$ python3 -q
>>> import numpy as np
>>> import numpy.linalg as la
>>> np.set_printoptions(suppress=True, linewidth=200)
>>> A = np.load("run18.npy")
>>> A
array([[ 0.04, -4.1 , -2.47],
       [ 0.03, -1.43, -0.81],
       [-0.02,  3.85,  2.3 ],
       [ 0.02,  0.35,  0.18],
       [ 0.  , -2.43, -1.45],
       [-0.02, -4.57, -2.73],
       [ 0.01,  6.44,  3.88],
       [-0.03, -1.32, -0.77],
       [ 0.  , -3.93, -2.35],
       [ 0.03, -7.8 , -4.69],
       [ 0.01,  4.05,  2.4 ],
       [ 0.03,  1.98,  1.19],
       [-0.03, -0.25, -0.15]])
>>> basis = A[[3, 5]].astype(float)
>>> for _ in range(5):
...     lab = la.norm(A[:, None] - basis, axis=-1).argmin(axis=1)
...     basis = np.array([A[lab == j].mean(axis=0) for j in range(2)])
... 
>>> lab
array([1, 0, 0, 0, 1, 1, 0, 0, 1, 1, 0, 0, 0])
>>> np.abs(basis[1] - basis[0]).argmax()
np.int64(1)
>>> np.round(basis[1] - basis[0], 2)
array([ 0.01, -6.27, -3.77])
>>> hat = A @ la.solve(A.T @ A, A.T)
>>> np.round(np.diag(hat), 2)
array([0.28, 0.6 , 0.12, 0.2 , 0.04, 0.19, 0.34, 0.2 , 0.08, 0.4 , 0.23, 0.17, 0.13])
>>> f = np.array([8, -1, -3])
>>> np.round(np.polyval(f, A[11]), 2)
array([-3.02, 26.38,  7.14])
>>> np.round(np.correlate(A[11], A[8], "full"), 2)
array([ -0.07,  -4.77, -10.58,  -4.68,   0.  ])
>>> cov = A.T @ A
>>> np.round(np.diag(cov), 2)
array([  0.01, 200.48,  72.  ])
>>> cov.round(2)
array([[  0.01,  -0.21,  -0.13],
       [ -0.21, 200.48, 120.14],
       [ -0.13, 120.14,  72.  ]])
>>> np.round(la.eigvalsh(cov)[::-1], 2) + 0
array([272.47,   0.01,   0.  ])
>>> la.matrix_rank(cov)
np.int64(3)
>>> np.allclose(cov, cov.T)
True
>>> round(float(np.trace(cov)), 2), np.round((A ** 2).sum(), 2)
(272.48, np.float64(272.48))
>>> vec = np.array([-3, 2, -3])
>>> target = A @ vec
>>> np.round(la.lstsq(A, target)[0], 2)
array([-3.,  2., -3.])
>>> rng = np.random.default_rng(52)
>>> target = target + 0.02 * rng.normal(size=13)
>>> target.round(2)
array([-0.93, -0.52,  0.86,  0.1 , -0.5 , -0.88,  1.21, -0.24, -0.83, -1.61,  0.86,  0.32,  0.07])
>>> c, *_ = la.lstsq(A, target)
>>> c.round()
array([-3.,  2., -3.])
>>> np.round(A.T @ (target - A @ c), 2) + 0
array([0., 0., 0.])
>>> [round(float(la.norm(la.solve(A.T @ A + lam * np.eye(3), A.T @ target))), 2) for lam in (0, 1, 10, 100)]
[4.64, 0.18, 0.17, 0.13]
>>> c.round(2)
array([-3.09,  1.92, -2.87])
